In [1]: import numpy as np

In [2]: np.set_printoptions(precision=2, suppress=True, linewidth=100, sign=" ")

In [3]: def rnd(a):
   ...:     return np.round(a, 2) + 0
   ...: 

In [4]: F = np.load("x.npy")

In [5]: print(F)
[[-3  8  5  3  6  6 -1  0  7 -2]
 [ 0 -5  2  8  3  3 -4 -7 -7  5]
 [ 0  0  4  8  0 -1  4  9 -1  0]
 [ 0  0  0 -5  8 -5 -7 -4 -1  8]
 [ 0  0  0  0  5  8  7  0  9 -4]
 [ 0  0  0  0  0  6  9 -3  5  7]
 [ 0  0  0  0  0  0  8 -5 -9 -4]
 [ 0  0  0  0  0  0  0 -3 -6  1]
 [ 0  0  0  0  0  0  0  0  8 -7]
 [ 0  0  0  0  0  0  0  0  0 -1]]

In [6]: # triangular: eigenvalues sit on the diagonal

In [7]: print(round(np.log10(np.linalg.cond(F))))
3

In [8]: print(rnd(np.abs(np.linalg.svd(F)[2][-1])))
[ 0.34  0.4   0.73  0.4   0.14  0.12  0.02  0.05  0.03  0.03]

In [9]: print(np.linalg.cond(F) > 100)
True

In [10]: print(rnd(np.linalg.norm(F, 2) / np.linalg.norm(F)))
0.59

In [11]: print(np.linalg.matrix_rank(F - F[0, 0] * np.eye(10)))
9

In [12]: print(rnd(np.sort(np.linalg.eigvals(F))))
[-5. -5. -3. -3. -1.  4.  5.  6.  8.  8.]

In [13]: left, sig, Vh = np.linalg.svd(F)

In [14]: print(np.argmax(sig[:-1] / (sig[1:] + 1e-6)) + 1)
8

In [15]: B = left[:, :8] @ np.diag(sig[:8]) @ Vh[:8]

In [16]: print(rnd(np.abs(F - B).max()))
0.16

In [17]: print(np.linalg.matrix_rank(F, rtol=0.05))
8

In [18]: print(rnd(np.linalg.norm(F - B, 2)), rnd(sig[8]))
0.19 0.19

In [19]: print(rnd(np.linalg.norm(F - B) / np.linalg.norm(F)))
0.0

In [20]: th = np.radians(90)

In [21]: R = np.eye(10)

In [22]: R[9, 9] = R[4, 4] = np.cos(th)

In [23]: R[9, 4], R[4, 9] = -np.sin(th), np.sin(th)

In [24]: print(rnd(R))
[[ 1.  0.  0.  0.  0.  0.  0.  0.  0.  0.]
 [ 0.  1.  0.  0.  0.  0.  0.  0.  0.  0.]
 [ 0.  0.  1.  0.  0.  0.  0.  0.  0.  0.]
 [ 0.  0.  0.  1.  0.  0.  0.  0.  0.  0.]
 [ 0.  0.  0.  0.  0.  0.  0.  0.  0.  1.]
 [ 0.  0.  0.  0.  0.  1.  0.  0.  0.  0.]
 [ 0.  0.  0.  0.  0.  0.  1.  0.  0.  0.]
 [ 0.  0.  0.  0.  0.  0.  0.  1.  0.  0.]
 [ 0.  0.  0.  0.  0.  0.  0.  0.  1.  0.]
 [ 0.  0.  0.  0. -1.  0.  0.  0.  0.  0.]]

In [25]: B = F @ R.T

In [26]: print(np.abs(B - F).max(axis=0))
[  0.   0.   0.   0.   9.   0.   0.   0.   0.  16.]

In [27]: print(np.allclose(F @ F.T, B @ B.T))
True

In [28]: print(rnd(np.linalg.svd(F, compute_uv=False)), rnd(np.linalg.svd(B, compute_uv=False)))
[ 24.3   17.92  17.12  14.39  11.68   9.13   6.56   3.53   0.19   0.03] [ 24.3   17.92  17.12  14.39  11.68   9.13   6.56   3.53   0.19   0.03]

In [29]: print(rnd(np.linalg.det(R)), np.trace(R))
1.0 8.0

In [30]: J = np.load("dump.npy")

In [31]: print(J)
[[ 14.  -8.   5.   8.]
 [  0.   3.   0.   0.]
 [  4.  -2.   3.   2.]
 [-26.  18. -10. -15.]]

In [32]: rng = np.random.default_rng(38350)

In [33]: labels = rng.permutation(4)

In [34]: print(labels)
[ 3  1  0  2]

In [35]: B = J[labels][:, labels]

In [36]: print(np.allclose(B, J))
False

In [37]: print(rnd(np.linalg.det(B)), rnd(np.linalg.det(J[labels])))
-18.0 -18.0

In [38]: print(np.trace(F))
14

In [39]: print(F @ F)
[[   9  -64   21   80   60   70   58  -36   64   45]
 [   0   25   -2  -64   64  -15  -12   53   89  101]
 [   0    0   16   -8   64  -50  -17  -40 -115   57]
 [   0    0    0   25    0   59  -10   82  131  -84]
 [   0    0    0    0   25   88  163  -59   94  -51]
 [   0    0    0    0    0   36  126  -54    7  -39]
 [   0    0    0    0    0    0   64  -25 -114   30]
 [   0    0    0    0    0    0    0    9  -30   38]
 [   0    0    0    0    0    0    0    0   64  -49]
 [   0    0    0    0    0    0    0    0    0    1]]

In [40]: print((F - F.T) / 2)
[[ 0.   4.   2.5  1.5  3.   3.  -0.5  0.   3.5 -1. ]
 [-4.   0.   1.   4.   1.5  1.5 -2.  -3.5 -3.5  2.5]
 [-2.5 -1.   0.   4.   0.  -0.5  2.   4.5 -0.5  0. ]
 [-1.5 -4.  -4.   0.   4.  -2.5 -3.5 -2.  -0.5  4. ]
 [-3.  -1.5  0.  -4.   0.   4.   3.5  0.   4.5 -2. ]
 [-3.  -1.5  0.5  2.5 -4.   0.   4.5 -1.5  2.5  3.5]
 [ 0.5  2.  -2.   3.5 -3.5 -4.5  0.  -2.5 -4.5 -2. ]
 [ 0.   3.5 -4.5  2.   0.   1.5  2.5  0.  -3.   0.5]
 [-3.5  3.5  0.5  0.5 -4.5 -2.5  4.5  3.   0.  -3.5]
 [ 1.  -2.5  0.  -4.   2.  -3.5  2.  -0.5  3.5  0. ]]

In [41]: print((F + F.T) / 2)
[[-3.   4.   2.5  1.5  3.   3.  -0.5  0.   3.5 -1. ]
 [ 4.  -5.   1.   4.   1.5  1.5 -2.  -3.5 -3.5  2.5]
 [ 2.5  1.   4.   4.   0.  -0.5  2.   4.5 -0.5  0. ]
 [ 1.5  4.   4.  -5.   4.  -2.5 -3.5 -2.  -0.5  4. ]
 [ 3.   1.5  0.   4.   5.   4.   3.5  0.   4.5 -2. ]
 [ 3.   1.5 -0.5 -2.5  4.   6.   4.5 -1.5  2.5  3.5]
 [-0.5 -2.   2.  -3.5  3.5  4.5  8.  -2.5 -4.5 -2. ]
 [ 0.  -3.5  4.5 -2.   0.  -1.5 -2.5 -3.  -3.   0.5]
 [ 3.5 -3.5 -0.5 -0.5  4.5  2.5 -4.5 -3.   8.  -3.5]
 [-1.   2.5  0.   4.  -2.   3.5 -2.   0.5 -3.5 -1. ]]

In [42]: data = np.load("case9.npy")

In [43]: print(data)
[[-10.75   0.01   9.55  10.73   2.38   7.17   4.81   0.  ]
 [ -8.02   0.01   7.13   8.     1.78   5.37   3.56  -0.04]
 [ -1.67  -0.01   1.54   1.69   0.4    1.14   0.75   0.03]
 [ -1.41   0.     1.27   1.43   0.33   0.93   0.58   0.02]
 [  8.33   0.    -7.39  -8.28  -1.85  -5.53  -3.67  -0.01]
 [ -0.25   0.     0.2    0.27   0.05   0.16   0.11   0.02]
 [  0.77   0.02  -0.64  -0.74  -0.17  -0.49  -0.36   0.  ]
 [ -8.78   0.01   7.8    8.74   1.96   5.83   3.88   0.  ]
 [ 18.07  -0.02 -16.08 -18.09  -4.06 -12.07  -8.03   0.01]
 [  4.58   0.02  -4.04  -4.58  -1.01  -3.05  -2.05  -0.04]
 [  4.89   0.04  -4.34  -4.93  -1.09  -3.24  -2.2   -0.01]
 [-10.39   0.     9.21  10.36   2.29   6.91   4.6    0.05]
 [-12.65   0.03  11.22  12.65   2.79   8.43   5.59  -0.03]
 [ -4.02   0.03   3.61   4.01   0.9    2.72   1.78  -0.01]
 [ -9.1    0.     8.04   9.06   2.     6.04   4.02   0.  ]
 [  8.2    0.01  -7.27  -8.19  -1.87  -5.44  -3.66  -0.01]
 [  0.57   0.    -0.54  -0.59  -0.14  -0.36  -0.28   0.  ]
 [ 16.99   0.01 -15.11 -16.99  -3.75 -11.32  -7.56   0.  ]
 [  7.29  -0.01  -6.5   -7.28  -1.62  -4.83  -3.25   0.01]
 [ 18.27   0.03 -16.22 -18.23  -4.04 -12.16  -8.11   0.01]
 [ -1.03   0.01   0.91   1.01   0.2    0.65   0.45   0.03]
 [ -0.92   0.02   0.82   0.93   0.19   0.62   0.42   0.06]
 [ 13.13  -0.01 -11.67 -13.14  -2.94  -8.8   -5.82  -0.03]
 [  5.13   0.01  -4.55  -5.13  -1.12  -3.43  -2.29   0.01]
 [ 16.     0.   -14.24 -16.    -3.51 -10.69  -7.11   0.02]
 [ -6.61  -0.02   5.94   6.68   1.48   4.39   2.94   0.01]
 [  4.45   0.04  -3.98  -4.43  -1.01  -2.98  -1.96   0.  ]
 [  3.89  -0.02  -3.47  -3.92  -0.86  -2.59  -1.74  -0.02]
 [ -0.89  -0.01   0.79   0.88   0.24   0.59   0.42  -0.04]
 [  2.14   0.03  -1.89  -2.17  -0.46  -1.46  -0.95   0.02]
 [-14.1    0.    12.57  14.17   3.13   9.41   6.26  -0.01]
 [ 10.08  -0.03  -8.95 -10.13  -2.28  -6.76  -4.49   0.  ]
 [ 11.03  -0.01  -9.79 -10.97  -2.42  -7.37  -4.86  -0.03]]

In [44]: left, sig = np.linalg.svd(data)
Traceback (most recent call last):
  Cell In[44], line 1
    left, sig = np.linalg.svd(data)
ValueError: too many values to unpack (expected 2)


In [45]: left, sig, Vh = np.linalg.svd(data, full_matrices=False)

In [46]: print((sig > 1e-8).sum())
8

In [47]: print(np.allclose(left * sig @ Vh, data))
True

In [48]: print(left.shape, sig.shape, Vh.shape)
(33, 8) (8,) (8, 8)

In [49]: print(rnd(sig / sig[0]))
[ 1.  0.  0.  0.  0.  0.  0.  0.]

In [50]: print(rnd(np.sqrt((sig ** 2).sum())), rnd(np.linalg.norm(data)))
98.3 98.3

In [51]: print(rnd(left.T @ data @ Vh.T))
[[ 98.3    0.     0.     0.     0.     0.     0.     0.  ]
 [  0.     0.14   0.     0.     0.     0.     0.     0.  ]
 [  0.     0.     0.14   0.     0.     0.     0.     0.  ]
 [  0.     0.     0.     0.13   0.     0.     0.     0.  ]
 [  0.     0.     0.     0.     0.12   0.     0.     0.  ]
 [  0.     0.     0.     0.     0.     0.11   0.     0.  ]
 [  0.     0.     0.     0.     0.     0.     0.09   0.  ]
 [  0.     0.     0.     0.     0.     0.     0.     0.08]]

In [52]: print(rnd(Vh @ Vh.T))
[[ 1.  0.  0.  0.  0.  0.  0.  0.]
 [ 0.  1.  0.  0.  0.  0.  0.  0.]
 [ 0.  0.  1.  0.  0.  0.  0.  0.]
 [ 0.  0.  0.  1.  0.  0.  0.  0.]
 [ 0.  0.  0.  0.  1.  0.  0.  0.]
 [ 0.  0.  0.  0.  0.  1.  0.  0.]
 [ 0.  0.  0.  0.  0.  0.  1.  0.]
 [ 0.  0.  0.  0.  0.  0.  0.  1.]]

In [53]: print(rnd(left.T @ left))
[[ 1.  0.  0.  0.  0.  0.  0.  0.]
 [ 0.  1.  0.  0.  0.  0.  0.  0.]
 [ 0.  0.  1.  0.  0.  0.  0.  0.]
 [ 0.  0.  0.  1.  0.  0.  0.  0.]
 [ 0.  0.  0.  0.  1.  0.  0.  0.]
 [ 0.  0.  0.  0.  0.  1.  0.  0.]
 [ 0.  0.  0.  0.  0.  0.  1.  0.]
 [ 0.  0.  0.  0.  0.  0.  0.  1.]]

In [54]: print(rnd(np.cumsum(sig ** 2) / np.sum(sig ** 2)))
[ 1.  1.  1.  1.  1.  1.  1.  1.]
